% ipython --no-banner

In [1]: import numpy as np

In [2]: np.set_printoptions(precision=2, suppress=True, linewidth=120, sign=" ")

In [3]: arr = np.array([[0, 5, 2, -2, 3, 3, -5],
   ...:     [-4, -1, -5, 5, -4, 1, -4],
   ...:     [-4, -1, -5, 5, -4, 1, -4],
   ...:     [3, 0, -4, -1, 5, -1, 0]])

In [4]: other = arr / np.linalg.norm(arr, axis=1, keepdims=True)

In [5]: cov = other @ other.T

In [6]: print(np.linalg.norm(other, axis=1))
[ 1.  1.  1.  1.]

In [7]: print(cov[0])
[ 1.   -0.16 -0.16  0.1 ]

In [8]: print(cov)
[[ 1.   -0.16 -0.16  0.1 ]
 [-0.16  1.    1.   -0.25]
 [-0.16  1.    1.   -0.25]
 [ 0.1  -0.25 -0.25  1.  ]]

In [9]: Uu, sigma, vt = np.linalg.svd(cov)

In [10]: vecs = vt[:(sigma > 1e-8).sum()]

In [11]: rng = np.random.default_rng(92595)

In [12]: vec = cov[1] + -2 * cov[0] + rng.integers(2) * np.eye(4)[0]

In [13]: print(vec)
[-2.16  1.32  1.32 -0.44]

In [14]: print(np.linalg.matrix_rank(np.vstack([cov, vec])))
3

In [15]: print(np.round(vecs.T @ vecs, 2) + 0)
[[ 1.   0.   0.   0. ]
 [ 0.   0.5  0.5  0. ]
 [ 0.   0.5  0.5  0. ]
 [ 0.   0.   0.   1. ]]

In [16]: E = np.array([[0, 0, 2, 0, 0, 0],
    ...:     [0, 5, 0, 0, 4, 1],
    ...:     [6, 0, 7, 0, 0, 0],
    ...:     [0, 0, 0, 9, 8, 5],
    ...:     [0, 5, 0, 5, 6, 2],
    ...:     [0, 2, 0, 1, 4, 0]])

In [17]: print(E)
[[ 0  0  2  0  0  0]
 [ 0  5  0  0  4  1]
 [ 6  0  7  0  0  0]
 [ 0  0  0  9  8  5]
 [ 0  5  0  5  6  2]
 [ 0  2  0  1  4  0]]

In [18]: idx = rng.permutation(6)

In [19]: print(idx)
[ 0  3  2  4  5  1]

In [20]: other = E[idx][:, idx]

In [21]: print(np.sort(np.abs(np.linalg.eigvals(other))))
[  1.42   1.52   1.52   6.15   8.42  15.95]

In [22]: print(other)
[[ 0  0  2  0  0  0]
 [ 0  9  0  8  5  0]
 [ 6  0  7  0  0  0]
 [ 0  5  0  6  2  5]
 [ 0  1  0  4  0  2]
 [ 0  0  0  4  1  5]]

In [23]: print(np.allclose(other, E))
False

In [24]: q, vecs = np.linalg.qr(E[:, :4])[0], np.linalg.qr(E[:, 4:])[0]

In [25]: sigma = np.linalg.svd(q.T @ vecs, compute_uv=False)

In [26]: print(round(np.linalg.norm(q @ q.T - vecs @ vecs.T, 2), 2))
1.0

In [27]: print(sigma)
[ 0.98  0.8 ]

In [28]: print(np.degrees(np.arccos(sigma.clip(0, 1))))
[ 10.6   37.06]

In [29]: print((sigma > 0.9).sum())
1

In [30]: other = np.linalg.inv(E)

In [31]: print(round(float(np.linalg.det(E) * np.linalg.det(other)), 2))
1.0

In [32]: print(round(np.linalg.cond(E), 2))
14.24

In [33]: print(np.round(np.linalg.inv(other), 2) + 0)
[[ 0.  0.  2.  0.  0.  0.]
 [ 0.  5.  0.  0.  4.  1.]
 [ 6.  0.  7.  0.  0.  0.]
 [ 0.  0.  0.  9.  8.  5.]
 [ 0.  5.  0.  5.  6.  2.]
 [ 0.  2.  0.  1.  4.  0.]]

In [34]: print(np.linalg.det(E) * other)
[[ 1582.    -0.  -452.    -0.    -0.    -0.]
 [   -0.  -168.    -0.   264.  -576.   504.]
 [-1356.    -0.    -0.    -0.    -0.    -0.]
 [   -0.   864.    -0.   192.  -912.   120.]
 [    0.  -132.     0.  -180.   516.  -960.]
 [    0. -1344.     0.  -600.   816.  1320.]]

In [35]: print(np.round(E @ other, 2) + 0)
[[ 1.  0.  0.  0.  0.  0.]
 [ 0.  1.  0.  0.  0.  0.]
 [ 0.  0.  1.  0.  0.  0.]
 [ 0.  0.  0.  1.  0.  0.]
 [ 0.  0.  0.  0.  1.  0.]
 [ 0.  0.  0.  0.  0.  1.]]

In [36]: T = np.stack([E, 5 * E, E[::-1]])

In [37]: print(np.linalg.matrix_rank(T))
[ 6  6  6]

In [38]: print(T.sum(axis=0))
[[  0   2  12   1   4   0]
 [  0  35   0   5  30   8]
 [ 36   0  42   9   8   5]
 [  6   0   7  54  48  30]
 [  0  35   0  30  40  13]
 [  0  12   2   6  24   0]]

In [39]: print((T @ E.T).shape)
(3, 6, 6)
